>>> import numpy as np
>>> np.set_printoptions(suppress=True, linewidth=100)
>>> def tidy(a):
...     return np.round(a, 2) + 0
... 
>>> A = np.array([[0, 1, 1, 2, 2],
...     [3, 2, 1, 1, 1],
...     [3, 3, 3, 1, 2],
...     [3, 1, 1, 1, 2],
...     [3, 1, 0, 0, 0]])
>>> A
array([[0, 1, 1, 2, 2],
       [3, 2, 1, 1, 1],
       [3, 3, 3, 1, 2],
       [3, 1, 1, 1, 2],
       [3, 1, 0, 0, 0]])
>>> # null space of dimension 1
>>> np.linalg.lstsq(A[:-1].T, A[-1])[2]
np.int32(4)
>>> np.unique(A.round(6), axis=0).shape
(5, 5)
>>> tidy(np.trace(np.linalg.pinv(A) @ A))
np.float64(4.0)
>>> Uu, s, Vt = np.linalg.svd(A)
>>> np.argmax(s[:-1] / (s[1:] + 1e-6)) + 1
np.int64(4)
>>> Y = Uu[:, :4] @ np.diag(s[:4]) @ Vt[:4]
>>> tidy(np.linalg.norm(A - Y) / np.linalg.norm(A))
np.float64(0.0)
>>> tidy(Y)
array([[0., 1., 1., 2., 2.],
       [3., 2., 1., 1., 1.],
       [3., 3., 3., 1., 2.],
       [3., 1., 1., 1., 2.],
       [3., 1., 0., 0., 0.]])
>>> np.linalg.matrix_rank(Y)
np.int64(4)
>>> np.linalg.matrix_rank(A, rtol=0.05)
np.int64(4)
>>> tidy(np.linalg.norm(A - Y, 2)), tidy(s[4])
(np.float64(0.0), np.float64(0.0))
>>> tidy(np.abs(A - Y).max())
np.float64(0.0)
>>> Y = np.array([[2, -2, 0, 1, 3],
...     [2, 0, 3, -2, -1],
...     [1, -1, 0, -3, -3],
...     [0, 3, 3, 3, -1],
...     [-1, -2, 3, -3, 1]])
>>> m1 = np.triu(Y)
>>> m1
array([[ 2, -2,  0,  1,  3],
       [ 0,  0,  3, -2, -1],
       [ 0,  0,  0, -3, -3],
       [ 0,  0,  0,  3, -1],
       [ 0,  0,  0,  0,  1]])
>>> np.argsort(-np.linalg.norm(m1, axis=0).round(6), kind="stable")[:3]
array([3, 4, 2])
>>> [round(float(x), 2) for x in np.linalg.svd(m1, compute_uv=False)[:3]]
[6.06, 3.78, 2.58]
>>> t = np.radians(90)
>>> R = np.eye(5)
>>> R[3, 3] = R[4, 4] = np.cos(t)
>>> R[3, 4], R[4, 3] = -np.sin(t), np.sin(t)
>>> tidy(R)
array([[ 1.,  0.,  0.,  0.,  0.],
       [ 0.,  1.,  0.,  0.,  0.],
       [ 0.,  0.,  1.,  0.,  0.],
       [ 0.,  0.,  0.,  0., -1.],
       [ 0.,  0.,  0.,  1.,  0.]])
>>> Y = m1 @ R.T
>>> np.allclose(m1 @ m1.T, Y @ Y.T)
True
>>> tidy(np.linalg.svd(m1, compute_uv=False)), tidy(np.linalg.svd(Y, compute_uv=False))
(array([6.06, 3.78, 2.58, 1.83, 0.  ]), array([6.06, 3.78, 2.58, 1.83, 0.  ]))
>>> tidy(Y)
array([[ 2., -2.,  0., -3.,  1.],
       [ 0.,  0.,  3.,  1., -2.],
       [ 0.,  0.,  0.,  3., -3.],
       [ 0.,  0.,  0.,  1.,  3.],
       [ 0.,  0.,  0., -1.,  0.]])
>>> np.abs(Y - m1).max(axis=0)
array([0., 0., 0., 6., 4.])
>>> arr = np.array([[1.0, 0.7, 0.49], [0.7, 1.0, 0.7], [0.49, 0.7, 1.0]])
>>> tidy(np.linalg.norm(A, 2))
np.float64(8.41)
>>> tidy(np.linalg.norm(A, axis=1))
array([3.16, 4.  , 5.66, 4.  , 3.16])
>>> tidy(np.linalg.norm(A, "nuc"))
np.float64(14.05)
>>> tidy(np.linalg.norm(A[4] - A[2]))
np.float64(4.24)
>>> u, r1 = arr[0], arr[2]
>>> tidy(u @ u)
np.float64(1.73)
>>> u @ r1
np.float64(1.47)
>>> p = (u @ r1) / (u @ u) * u
>>> tidy((r1 - p) @ u)
np.float64(0.0)
>>> tidy(np.linalg.norm(u + r1) ** 2 + np.linalg.norm(u - r1) ** 2)
np.float64(6.92)
>>> tidy(np.outer(u, r1))
array([[0.49, 0.7 , 1.  ],
       [0.34, 0.49, 0.7 ],
       [0.24, 0.34, 0.49]])
>>> tidy(p)
array([0.85, 0.59, 0.42])
>>> vec = np.array([-1, 3, 4])
>>> h1 = np.maximum(arr @ vec, 0)
>>> np.maximum(arr @ (3 * vec), 0)
array([ 9.18, 15.3 , 16.83])
>>> tidy(np.maximum(arr @ vec, 0) - np.maximum(-arr @ vec, 0))
array([3.06, 5.1 , 5.61])
>>> np.flatnonzero(h1 > 1e-9)
array([0, 1, 2])
>>> tidy(np.tanh(arr @ vec))
array([1., 1., 1.])
>>> O, R = np.linalg.qr(arr)
>>> tidy(np.abs(np.diag(R)))
array([1.32, 0.47, 0.42])
>>> tidy(np.trace(O @ O.T))
np.float64(3.0)
>>> tidy(R)
array([[-1.32, -1.33, -1.12],
       [ 0.  , -0.47, -0.55],
       [ 0.  ,  0.  ,  0.42]])
>>> mat = np.array([[0.25, 7.5, -7.51],
...     [3.38, 3.98, -0.95],
...     [-0.6, -9.13, 2.56],
...     [-0.98, 12.58, -4.55],
...     [-3.97, 18.92, -14.1],
...     [-4.94, 8.98, 1.01],
...     [4.9, -6.71, -5.84],
...     [-0.52, 7.4, 12.35],
...     [-0.42, 8.43, -0.32],
...     [1.19, 2.23, -1.81],
...     [-3.25, -6.88, 1.9],
...     [-0.72, 1.22, 6.53],
...     [-0.64, 10.9, -3.04],
...     [-2.0, 14.51, 3.98],
...     [1.99, 10.14, -17.28],
...     [0.74, -15.54, 1.42],
...     [-1.05, 0.42, 0.0],
...     [4.35, -4.2, -5.28],
...     [1.09, -23.52, -9.61],
...     [4.82, -8.75, -4.26],
...     [4.76, -0.82, -1.1]])
>>> lab = mat[:, 1] > np.median(mat[:, 1])
>>> u = mat[lab].mean(axis=0) - mat[~lab].mean(axis=0)
>>> tidy(u)
array([-2.26, 16.85, -1.63])
>>> np.argsort(-np.abs(u).round(6), kind="stable")
array([1, 0, 2])
>>> lab.astype(int)
array([1, 1, 0, 1, 1, 1, 0, 1, 1, 0, 0, 0, 1, 1, 1, 0, 0, 0, 0, 0, 0])
>>> Y = np.c_[mat[:, :1] @ np.array([[1]]), np.array([2, 1, -1, 3, -2, 0, 1, 2, -2, -3, 1, -3, 3, -3, 0, 1, -2, 2, -2, 1, 3])]
>>> Y
array([[ 0.25,  2.  ],
       [ 3.38,  1.  ],
       [-0.6 , -1.  ],
       [-0.98,  3.  ],
       [-3.97, -2.  ],
       [-4.94,  0.  ],
       [ 4.9 ,  1.  ],
       [-0.52,  2.  ],
       [-0.42, -2.  ],
       [ 1.19, -3.  ],
       [-3.25,  1.  ],
       [-0.72, -3.  ],
       [-0.64,  3.  ],
       [-2.  , -3.  ],
       [ 1.99,  0.  ],
       [ 0.74,  1.  ],
       [-1.05, -2.  ],
       [ 4.35,  2.  ],
       [ 1.09, -2.  ],
       [ 4.82,  1.  ],
       [ 4.76,  3.  ]])
>>> tidy(np.linalg.norm(np.linalg.qr(mat)[0].T @ Y, axis=0) ** 2 / ((Y ** 2).sum(axis=0) + 1e-12))
array([1.  , 0.15])
>>> tidy(np.linalg.lstsq(mat, Y[:, 0])[0])
array([1., 0., 0.])
>>> np.linalg.matrix_rank(Y)
np.int64(2)
>>> tidy(np.linalg.norm(Y - mat @ np.linalg.lstsq(mat, Y)[0], axis=0))
array([0.  , 8.65])
>>> cent = np.sign(np.array([[1, 2, 0, 2], [-2, 1, 2, -2], [1, 0, -2, -1], [2, 0, 0, 2]]))
>>> Y = (np.tril(cent, -1) + np.eye(4)) @ (np.triu(cent, 1) + np.eye(4))
>>> vals = np.array([0, 0, 0, 1])
>>> F = np.rint(Y * vals @ np.linalg.inv(Y)) + 0
>>> F
array([[-1.,  0.,  0.,  1.],
       [ 2.,  0.,  0., -2.],
       [ 0.,  0.,  0.,  0.],
       [-2.,  0.,  0.,  2.]])
>>> # columns 1 and 2 are equal
>>> Uu, s, Vt = np.linalg.svd(F, full_matrices=False)
>>> np.abs(Uu[:, 0]).round(6).argmax()
np.int64(1)
>>> tidy(Vt @ Vt.T)
array([[1., 0., 0., 0.],
       [0., 1., 0., 0.],
       [0., 0., 1., 0.],
       [0., 0., 0., 1.]])
>>> tidy(s)
array([4.24, 0.  , 0.  , 0.  ])
>>> np.allclose(Uu * s @ Vt, F)
True
>>> tidy(F @ np.linalg.pinv(F) @ F)
array([[-1.,  0.,  0.,  1.],
       [ 2.,  0.,  0., -2.],
       [ 0.,  0.,  0.,  0.],
       [-2.,  0.,  0.,  2.]])
>>> np.allclose(F[:-1].T @ np.linalg.lstsq(F[:-1].T, F[-1])[0], F[-1])
True
>>> rng = np.random.default_rng(311)
>>> Y = F + rng.integers(-2, 3, (4, 1)) @ rng.integers(-2, 3, (1, 4))
>>> Y
array([[ 1., -1.,  2.,  0.],
       [ 6., -2.,  4., -4.],
       [ 2., -1.,  2., -1.],
       [-2.,  0.,  0.,  2.]])
>>> np.abs(Y - F).sum(axis=1)
array([ 6., 12.,  6.,  0.])
>>> Y - F
array([[ 2., -1.,  2., -1.],
       [ 4., -2.,  4., -2.],
       [ 2., -1.,  2., -1.],
       [ 0.,  0.,  0.,  0.]])
